$ python3 -q
>>> import numpy as np
>>> from numpy import linalg as LA
>>> np.set_printoptions(suppress=True, linewidth=200)
>>> rnd = lambda a: np.round(a, 2) + 0
>>> M = np.array([[0.95, -0.44, -0.92],
...     [-2.62, 1.35, 2.65],
...     [2.39, -1.17, -2.38],
...     [0.72, -0.34, -0.72],
...     [1.39, -0.69, -1.38],
...     [1.22, -0.59, -1.21],
...     [2.35, -1.17, -2.32],
...     [2.66, -1.31, -2.62],
...     [-2.47, 1.23, 2.49],
...     [-1.36, 0.69, 1.39],
...     [-2.52, 1.26, 2.52],
...     [-1.69, 0.82, 1.6]])
>>> A2 = np.c_[M[:, :2] @ np.array([[-1, -4], [4, 4]]), np.array([0, 0, 1, 3, 3, 3, 2, 0, 2, 3, 0, 0])]
>>> rnd(A2)
array([[ -2.71,  -5.56,   0.  ],
       [  8.02,  15.88,   0.  ],
       [ -7.07, -14.24,   1.  ],
       [ -2.08,  -4.24,   3.  ],
       [ -4.15,  -8.32,   3.  ],
       [ -3.58,  -7.24,   3.  ],
       [ -7.03, -14.08,   2.  ],
       [ -7.9 , -15.88,   0.  ],
       [  7.39,  14.8 ,   2.  ],
       [  4.12,   8.2 ,   3.  ],
       [  7.56,  15.12,   0.  ],
       [  4.97,  10.04,   0.  ]])
>>> rnd(LA.lstsq(M, A2[:, 0])[0])
array([-1.,  4.,  0.])
>>> rnd(LA.norm(A2 - M @ LA.lstsq(M, A2)[0], axis=0))
array([0.  , 0.  , 6.16])
>>> LA.matrix_rank(A2)
np.int64(3)
>>> u, g = M[0], M[8]
>>> rnd(u @ u)
np.float64(1.94)
>>> rnd(u @ g)
np.float64(-5.18)
>>> pr = (u @ g) / (u @ u) * u
>>> LA.matrix_rank(np.outer(u, g))
np.int64(1)
>>> rnd(LA.norm(u + g) ** 2 + LA.norm(u - g) ** 2)
np.float64(31.51)
>>> hat = M @ LA.solve(M.T @ M, M.T)
>>> rnd(np.diag(hat))
array([0.24, 0.61, 0.25, 0.15, 0.04, 0.11, 0.18, 0.21, 0.26, 0.15, 0.15, 0.66])
>>> rnd(np.trace(hat))
np.float64(3.0)
>>> np.allclose(hat @ hat, hat)
True
>>> gram = np.cov(M, rowvar=False)
>>> rnd(np.corrcoef(M[:, 1], M[:, 2])[0, 1])
np.float64(1.0)
>>> rnd(np.polyfit(M[:, 1], M[:, 2], 1))
array([ 2.  , -0.01])
>>> rnd(LA.eigvalsh(gram)[::-1])
array([9.58, 0.  , 0.  ])
>>> np.argsort(-M.std(axis=0).round(6), kind="stable")
array([0, 2, 1])
>>> F = np.array([[7, 5, 3], [8, 0, 5], [0, 4, 3], [8, 7, 5]])
>>> F
array([[7, 5, 3],
       [8, 0, 5],
       [0, 4, 3],
       [8, 7, 5]])
>>> x = np.array([3, 3, 2])
>>> y = F @ x
>>> rnd(LA.lstsq(F, y)[0])
array([3., 3., 2.])
>>> y
array([42, 34, 18, 55])
>>> rnd(LA.solve(F.T @ F, F.T @ y))
array([3., 3., 2.])
>>> rng = np.random.default_rng(942682)
>>> y = y + 0.1 * rng.normal(size=4)
>>> rnd(y)
array([42.06, 34.1 , 17.94, 54.86])
>>> beta, *_ = LA.lstsq(F, y)
>>> [round(float(LA.norm(LA.solve(F.T @ F + lam * np.eye(3), F.T @ y))), 2) for lam in (0, 1, 10, 100)]
[4.68, 4.66, 4.5, 3.44]
>>> rnd(beta)
array([3.01, 2.98, 2.  ])
>>> beta.round()
array([3., 3., 2.])
>>> Uu, s, VT = LA.svd(F, full_matrices=False)
>>> rnd(np.cumsum(s ** 2) / np.sum(s ** 2))
array([0.88, 0.98, 1.  ])
>>> (s > 1e-8).sum()
np.int64(3)
>>> rnd(np.sqrt((s ** 2).sum())), rnd(LA.norm(F))
(np.float64(18.3), np.float64(18.3))
>>> rnd(VT @ VT.T)
array([[1., 0., 0.],
       [0., 1., 0.],
       [0., 0., 1.]])
>>> rnd(s / s[0])
array([1.  , 0.33, 0.15])
>>> feats = np.loadtxt("sample11.csv", delimiter=",")
>>> feats
array([[ 2.,  2., -1.,  1.],
       [-2., -1.,  0.,  2.]])
>>> def softmax(z):
...     e = np.exp(z - z.max(axis=-1, keepdims=True))
...     return e / e.sum(axis=-1, keepdims=True)
... 
>>> softmax(feats).sum(axis=1)
array([1., 1.])
>>> rnd(softmax(feats[0] + 3))
array([0.41, 0.41, 0.02, 0.15])
>>> att = feats @ feats.T / np.sqrt(4)
>>> rnd(softmax(att))
array([[1., 0.],
       [0., 1.]])
>>> softmax(att).round(6).argmax(axis=1)
array([0, 1])
>>> np.diff(feats, axis=0)
array([[-4., -3.,  1.,  1.]])
>>> LA.matrix_rank(feats)
np.int64(2)
>>> feats.sum(axis=0)
array([ 0.,  1., -1.,  3.])
>>> LA.norm(feats, axis=1).argmax()
np.int64(0)
>>> rnd(LA.norm(feats, 1)), rnd(LA.norm(feats, np.inf))
(np.float64(4.0), np.float64(6.0))
>>> rnd(LA.norm(feats, "nuc"))
np.float64(6.02)
>>> rnd(LA.norm(feats, axis=1))
array([3.16, 3.  ])
>>> K = np.load("w.npy")
>>> K
array([[-10.84,  23.58, -17.95],
       [ -9.5 ,  15.34, -13.23],
       [ -8.81,  12.46, -11.5 ],
       [ -7.04,   7.09,  -8.06],
       [ -6.3 ,   5.47,  -6.92],
       [ -5.99,   4.86,  -6.48],
       [ -5.87,   4.66,  -6.32],
       [ -5.69,   4.33,  -6.07],
       [ -4.7 ,   2.81,  -4.83],
       [ -2.06,   0.38,  -2.09],
       [ -1.83,   0.27,  -1.87],
       [  0.38,   0.16,   0.55],
       [ -1.82,   1.24,   5.07],
       [ -4.92,   0.4 ,   7.38],
       [ -5.14,   0.33,   7.53],
       [-12.03,  -3.02,  12.02],
       [-12.85,  -3.49,  12.54],
       [-14.96,  -4.77,  13.86],
       [-15.13,  -4.88,  13.97],
       [-21.91,  -9.45,  18.2 ]])
>>> A2 = np.c_[K[:, :2] @ np.array([[0, -1], [0, -2]]), np.array([-1, 1, 2, -2, 2, 1, -1, 0, 0, 0, -1, -2, 1, 0, 1, 2, 2, -1, 0, -2])]
>>> rnd(A2)
array([[  0.  , -36.32,  -1.  ],
       [  0.  , -21.18,   1.  ],
       [  0.  , -16.11,   2.  ],
       [  0.  ,  -7.14,  -2.  ],
       [  0.  ,  -4.64,   2.  ],
       [  0.  ,  -3.73,   1.  ],
       [  0.  ,  -3.45,  -1.  ],
       [  0.  ,  -2.97,   0.  ],
       [  0.  ,  -0.92,   0.  ],
       [  0.  ,   1.3 ,   0.  ],
       [  0.  ,   1.29,  -1.  ],
       [  0.  ,  -0.7 ,  -2.  ],
       [  0.  ,  -0.66,   1.  ],
       [  0.  ,   4.12,   0.  ],
       [  0.  ,   4.48,   1.  ],
       [  0.  ,  18.07,   2.  ],
       [  0.  ,  19.83,   2.  ],
       [  0.  ,  24.5 ,  -1.  ],
       [  0.  ,  24.89,   0.  ],
       [  0.  ,  40.81,  -2.  ]])
>>> rnd(LA.lstsq(K, A2[:, 0])[0])
array([0., 0., 0.])
>>> A2.shape
(20, 3)
>>> np.abs(A2).max()
np.float64(40.81)
>>> np.unravel_index(np.abs(A2).argmax(), A2.shape)
(np.int64(19), np.int64(1))
>>> LA.matrix_rank(A2)
np.int64(2)
>>> rnd(A2.mean(axis=0))
array([0.  , 2.07, 0.1 ])
>>> rnd(LA.svd(A2, compute_uv=False))
array([76.04,  5.98,  0.  ])
>>> A = np.array([[0, 0, 1, 0], [1, 0, 0, 0], [0, 1, 0, 0], [0, 0, 0, 1]])
>>> A.sum(axis=1)
array([1, 1, 1, 1])
>>> pr = np.eye(4)[0]
>>> for _ in range(3):
...     pr = pr @ A
...     print(pr.round(2))
... 
[0. 0. 1. 0.]
[0. 1. 0. 0.]
[1. 0. 0. 0.]
>>> mat = np.loadtxt("run19.csv", delimiter=",")
>>> mat
array([[ 2.,  0., -1.],
       [ 2.,  0., -1.],
       [-2.,  0., -1.]])
>>> np.unique(mat.round(6), axis=0).shape
(2, 3)
>>> LA.lstsq(mat[:-1].T, mat[-1])[2]
np.int32(1)
>>> np.abs(np.diag(LA.qr(mat)[1])) > 1e-9
array([ True, False,  True])
>>> m1 = np.load("layer17.npy")
>>> m1
array([[3., 1., 0.],
       [0., 3., 1.],
       [0., 0., 3.]])
>>> rnd(LA.norm(m1, "nuc"))
np.float64(9.17)
>>> rnd(LA.norm(m1, 1)), rnd(LA.norm(m1, np.inf))
(np.float64(4.0), np.float64(4.0))
>>> rnd(LA.norm(m1, 2))
np.float64(3.75)
>>> lab = rng.permutation(3)
>>> lab
array([2, 1, 0])
>>> A2 = m1[lab][:, lab]
>>> rnd(np.sort(np.abs(LA.eigvals(A2))))
array([3., 3., 3.])
>>> np.trace(A2)
np.float64(9.0)
>>> W = np.array([[4, -2, 2, -1, 2], [-5, -3, 1, 2, -1], [-3, 0, -1, -4, -5]])
>>> beta = np.array([0, 2, 2, -1, 0])
>>> act = np.maximum(m1 @ W + beta, 0)
>>> act
array([[7., 0., 9., 0., 5.],
       [0., 0., 4., 1., 0.],
       [0., 2., 0., 0., 0.]])
>>> (act > 0).astype(int)
array([[1, 0, 1, 0, 1],
       [0, 0, 1, 1, 0],
       [0, 1, 0, 0, 0]])
>>> rnd((act > 0).mean(axis=0))
array([0.33, 0.33, 0.67, 0.33, 0.33])
>>> W2 = np.array([[2, 4], [4, -5], [2, -2], [-7, -1], [1, -7]])
>>> W @ W2
array([[ 13,   9],
       [-35,  -2],
       [ 15,  29]])
>>> act @ W2
array([[ 37., -25.],
       [  1.,  -9.],
       [  8., -10.]])
>>> u = np.array([0, 0, 0])
>>> np.convolve(act[1], u)
array([0., 0., 0., 0., 0., 0., 0.])
>>> np.polyval(u, act[1])
array([0., 0., 0., 0., 0.])
>>> data = np.load("a.npy")
>>> data
array([[3, 3, 4, 6],
       [4, 4, 5, 7],
       [1, 1, 2, 4],
       [4, 4, 5, 7]])
>>> Uu, s, VT = LA.svd(data)
>>> np.argmax(s[:-1] / (s[1:] + 1e-6)) + 1
np.int64(2)
>>> A2 = Uu[:, :2] @ np.diag(s[:2]) @ VT[:2]
>>> rnd(np.abs(data - A2).max())
np.float64(0.0)
>>> rnd(A2)
array([[3., 3., 4., 6.],
       [4., 4., 5., 7.],
       [1., 1., 2., 4.],
       [4., 4., 5., 7.]])
>>> rnd(LA.norm(data - A2) / LA.norm(data))
np.float64(0.0)
>>> LA.matrix_rank(A2)
np.int64(2)
>>> lab = rng.permutation(4)
>>> lab
array([1, 0, 3, 2])
>>> A2 = data[lab][:, lab]
>>> np.trace(A2)
np.int64(16)
>>> A2 = data[0, 0] * data[1:] - np.outer(data[1:, 0], data[0])
>>> A2
array([[ 0,  0, -1, -3],
       [ 0,  0,  2,  6],
       [ 0,  0, -1, -3]])
>>> rnd(data[:, 0] / data[0, 0])
array([1.  , 1.33, 0.33, 1.33])
>>> np.flatnonzero(~A2.round(6).any(axis=1))
array([], dtype=int64)
>>> rnd(np.trace(LA.pinv(A2) @ A2))
np.float64(1.0)
>>> LA.lstsq(A2[:-1].T, A2[-1])[2]
np.int32(1)
>>> rnd(A2 @ LA.pinv(A2) @ A2)
array([[ 0.,  0., -1., -3.],
       [ 0.,  0.,  2.,  6.],
       [ 0.,  0., -1., -3.]])
